>>> import numpy as np
>>> np.set_printoptions(precision=3, suppress=True, linewidth=160, floatmode="fixed")
>>> tidy = lambda a: np.round(a, 3) + 0
>>> r0 = np.array([1, 3, 3])
>>> r1 = np.array([1, 2, 3, 2])
>>> W0 = r0[:, None] + r1[None, :]
>>> W0
array([[2, 3, 4, 3],
       [4, 5, 6, 5],
       [4, 5, 6, 5]])
>>> Y = np.array([[2, 2], [2, 1]])
>>> C = np.kron(Y, W0)
>>> C.shape
(6, 8)
>>> arr = np.load("x.npy")
>>> arr
array([[ 3,  0, -1,  3],
       [ 0,  1,  3,  2],
       [ 0,  0,  2,  3],
       [ 0,  0,  0,  3]])
>>> [int(np.linalg.matrix_rank(np.linalg.matrix_power(arr, p))) for p in range(1, 5)]
[4, 4, 4, 4]
>>> np.linalg.matrix_rank(arr - arr[0, 0] * np.eye(4))
np.int64(2)
>>> tidy(np.sort(np.linalg.eigvals(arr)))
array([1.000, 2.000, 3.000, 3.000])
>>> arr @ arr
array([[ 9,  0, -5, 15],
       [ 0,  1,  9, 17],
       [ 0,  0,  4, 15],
       [ 0,  0,  0,  9]])
>>> Y = arr / np.sqrt((arr ** 2).mean(axis=1, keepdims=True))
>>> tidy(np.linalg.norm(Y, axis=1))
array([2.000, 2.000, 2.000, 2.000])
>>> np.linalg.matrix_rank(arr - arr.mean(axis=1, keepdims=True))
np.int64(3)
>>> rng = np.random.default_rng(715)
>>> z = rng.permutation(4)
>>> Y = arr[:, z] * rng.choice([-1, 1], 4)
>>> Y
array([[-3,  3,  0,  1],
       [ 0,  2, -1, -3],
       [ 0,  3,  0, -2],
       [ 0,  3,  0,  0]])
>>> Uu, _, Vt = np.linalg.svd(arr.T @ Y)
>>> z
array([0, 3, 1, 2])
>>> tidy(Uu @ Vt)
array([[-1.000,  0.000,  0.000,  0.000],
       [ 0.000,  0.000, -1.000,  0.000],
       [ 0.000,  0.000,  0.000, -1.000],
       [ 0.000,  1.000,  0.000,  0.000]])
>>> tidy(np.linalg.lstsq(arr, Y)[0])
array([[-1.000,  0.000,  0.000,  0.000],
       [ 0.000,  0.000, -1.000,  0.000],
       [ 0.000,  0.000,  0.000, -1.000],
       [ 0.000,  1.000,  0.000,  0.000]])
>>> r0, r1 = arr[3], arr[2]
>>> r0 @ r0
np.int64(9)
>>> r0 @ r1
np.int64(9)
>>> p = (r0 @ r1) / (r0 @ r0) * r0
>>> np.outer(r0, r1)
array([[0, 0, 0, 0],
       [0, 0, 0, 0],
       [0, 0, 0, 0],
       [0, 0, 6, 9]])
>>> (r1 - p) @ r0
np.float64(0.0)
>>> np.linalg.matrix_rank(np.outer(r0, r1))
np.int64(1)
>>> np.linalg.matrix_power(arr, 4)
array([[ 81,   0, -65, 195],
       [  0,   1,  45, 305],
       [  0,   0,  16, 195],
       [  0,   0,   0,  81]])
>>> tidy(np.abs(np.linalg.eigvals(arr)).max())
np.float64(3.0)
>>> arr @ arr
array([[ 9,  0, -5, 15],
       [ 0,  1,  9, 17],
       [ 0,  0,  4, 15],
       [ 0,  0,  0,  9]])
>>> np.allclose(arr @ arr.T, arr.T @ arr)
False
>>> A = np.load("w.npy")
>>> A
array([[ 0.300,  0.140, -0.020,  0.220],
       [ 0.450,  0.210, -0.030,  0.330],
       [ 1.500,  0.700, -0.100,  1.100]])
>>> [round(float(x), 3) for x in np.linalg.svd(W0, compute_uv=False)[:3]]
[15.548, 0.515, 0.0]
>>> np.linalg.cond(W0) > 100
np.True_
